$ python -q
>>> import numpy as np
>>> np.set_printoptions(precision=2, suppress=True, linewidth=200)
>>> arr = np.load("mat.npy")
>>> arr
array([[-0.12,  0.67,  0.66,  0.3 ],
       [-0.73,  0.27, -0.55,  0.3 ],
       [ 0.61,  0.61, -0.51,  0.  ],
       [ 0.28, -0.32, -0.04,  0.9 ]])
>>> # keeps lengths
>>> C2 = arr.T @ arr
>>> print(np.diag(C2))
[1. 1. 1. 1.]
>>> np.allclose(C2, C2.T)
True
>>> rng = np.random.default_rng(4382)
>>> lab = rng.permutation(4)
>>> Y = arr[:, lab] * rng.choice([-1, 1], 4)
>>> Y
array([[-0.3 , -0.66,  0.67,  0.12],
       [-0.3 ,  0.55,  0.27,  0.73],
       [-0.  ,  0.51,  0.61, -0.61],
       [-0.9 ,  0.04, -0.32, -0.28]])
>>> U, _, vt = np.linalg.svd(arr.T @ Y)
>>> lab
array([3, 2, 1, 0])
>>> O = arr.astype(float).copy()
>>> for j in range(4):
...     O[:, j] -= O[:, :j] @ (O[:, :j].T @ O[:, j])
...     O[:, j] /= np.linalg.norm(O[:, j])
... 
>>> print(O.round(2) + 0)
[[-0.12  0.67  0.66  0.3 ]
 [-0.73  0.27 -0.55  0.3 ]
 [ 0.61  0.61 -0.51  0.  ]
 [ 0.28 -0.32 -0.04  0.9 ]]
>>> round(np.linalg.norm(arr[3], 1), 2), round(np.linalg.norm(arr[3], np.inf), 2)
(np.float64(1.54), np.float64(0.9))
>>> np.round(arr[3] @ arr[1], 2)
np.float64(-0.0)
>>> np.linalg.norm(arr, axis=0)
array([1., 1., 1., 1.])
>>> round(np.linalg.norm(arr, 2), 2)
np.float64(1.0)
>>> round(float(np.linalg.norm(arr, "nuc")), 2)
4.0
>>> round(float(np.linalg.norm(arr) ** 2 / np.linalg.norm(arr, 2) ** 2), 2)
4.0
>>> vec = np.array([-2, 3, -2, -1])
>>> rhs = arr @ vec
>>> coef, lr = np.zeros(4), 1 / np.linalg.norm(arr, 2) ** 2
>>> for i in range(30):
...     coef -= lr * arr.T @ (arr @ coef - rhs)
...     if i % 5 == 0: print(i, round(np.linalg.norm(arr @ coef - rhs), 2))
... 
0 0.0
5 0.0
10 0.0
15 0.0
20 0.0
25 0.0
>>> round(np.linalg.cond(arr), 2)
np.float64(1.0)
>>> Y = np.array([[0, -2, -1, -1, -1],
...     [1, 2, -2, 2, 0],
...     [-2, -1, 0, -2, -2],
...     [0, 0, 1, -1, 2],
...     [2, 0, 2, -1, 2]])
>>> m1 = Y + Y.T
>>> print(m1)
[[ 0 -1 -3 -1  1]
 [-1  4 -3  2  0]
 [-3 -3  0 -1  0]
 [-1  2 -1 -2  1]
 [ 1  0  0  1  4]]
>>> Y = np.linalg.inv(m1)
>>> np.allclose(Y, m1.T)
False
>>> np.round(np.linalg.inv(Y), 2) + 0
array([[ 0., -1., -3., -1.,  1.],
       [-1.,  4., -3.,  2.,  0.],
       [-3., -3.,  0., -1.,  0.],
       [-1.,  2., -1., -2.,  1.],
       [ 1.,  0.,  0.,  1.,  4.]])
>>> round(np.linalg.slogdet(m1)[0], 2)
np.float64(1.0)
>>> np.round(m1 @ Y, 2) + 0
array([[1., 0., 0., 0., 0.],
       [0., 1., 0., 0., 0.],
       [0., 0., 1., 0., 0.],
       [0., 0., 0., 1., 0.],
       [0., 0., 0., 0., 1.]])
>>> print(Y)
[[ 0.15 -0.13 -0.27 -0.08 -0.02]
 [-0.13  0.07 -0.08  0.17 -0.01]
 [-0.27 -0.08  0.02  0.07  0.05]
 [-0.08  0.17  0.07 -0.28  0.09]
 [-0.02 -0.01  0.05  0.09  0.23]]
>>> vals, V = np.linalg.eigh(m1)
>>> np.round(V.T @ m1 @ V, 2) + 0
array([[-4.4 ,  0.  ,  0.  ,  0.  ,  0.  ],
       [ 0.  , -2.6 ,  0.  ,  0.  ,  0.  ],
       [ 0.  ,  0.  ,  2.37,  0.  ,  0.  ],
       [ 0.  ,  0.  ,  0.  ,  4.35,  0.  ],
       [ 0.  ,  0.  ,  0.  ,  0.  ,  6.27]])
>>> print(np.unique(vals.round(6) + 0, return_counts=True)[1])
[1 1 1 1 1]
>>> np.abs(V[:, -1])
array([0.08, 0.82, 0.47, 0.27, 0.15])
>>> mat = np.array([[5, 2, 4, 5], [-1, -2, 3, -2], [0, -5, 5, -3], [-2, 4, 3, -3]])
>>> mat
array([[ 5,  2,  4,  5],
       [-1, -2,  3, -2],
       [ 0, -5,  5, -3],
       [-2,  4,  3, -3]])
>>> proj = np.triu(np.array([[4, 5, 5, -4], [-2, -5, 3, -5], [2, 0, -1, -2], [-5, 5, -3, 2]]), 1) + np.eye(4)
>>> Y = proj @ mat @ np.linalg.inv(proj)
>>> Y
array([[  8., -89., 259.,  97.],
       [  9., -82., 204.,  38.],
       [  4., -33.,  78.,  10.],
       [ -2.,  14., -29.,   1.]])
>>> print(np.poly(Y))
[   1.   -5.   25. -132. -204.]
>>> O, Rm = np.linalg.qr(mat)
>>> round(abs(Rm[0, 0]), 2), round(np.linalg.norm(mat[:, 0]), 2)
(np.float64(5.48), np.float64(5.48))
>>> vec = np.array([3, -2, 0, 0, 3])
>>> a = np.maximum(m1 @ vec, 0)
>>> m1 * (a > 1e-9)[:, None]
array([[ 0, -1, -3, -1,  1],
       [ 0,  0,  0,  0,  0],
       [ 0,  0,  0,  0,  0],
       [ 0,  0,  0,  0,  0],
       [ 1,  0,  0,  1,  4]])
>>> a
array([ 5,  0,  0,  0, 15])
>>> print(m1.T @ a)
[ 15  -5 -15  10  65]
>>> np.maximum(m1 @ (3 * vec), 0)
array([15,  0,  0,  0, 45])
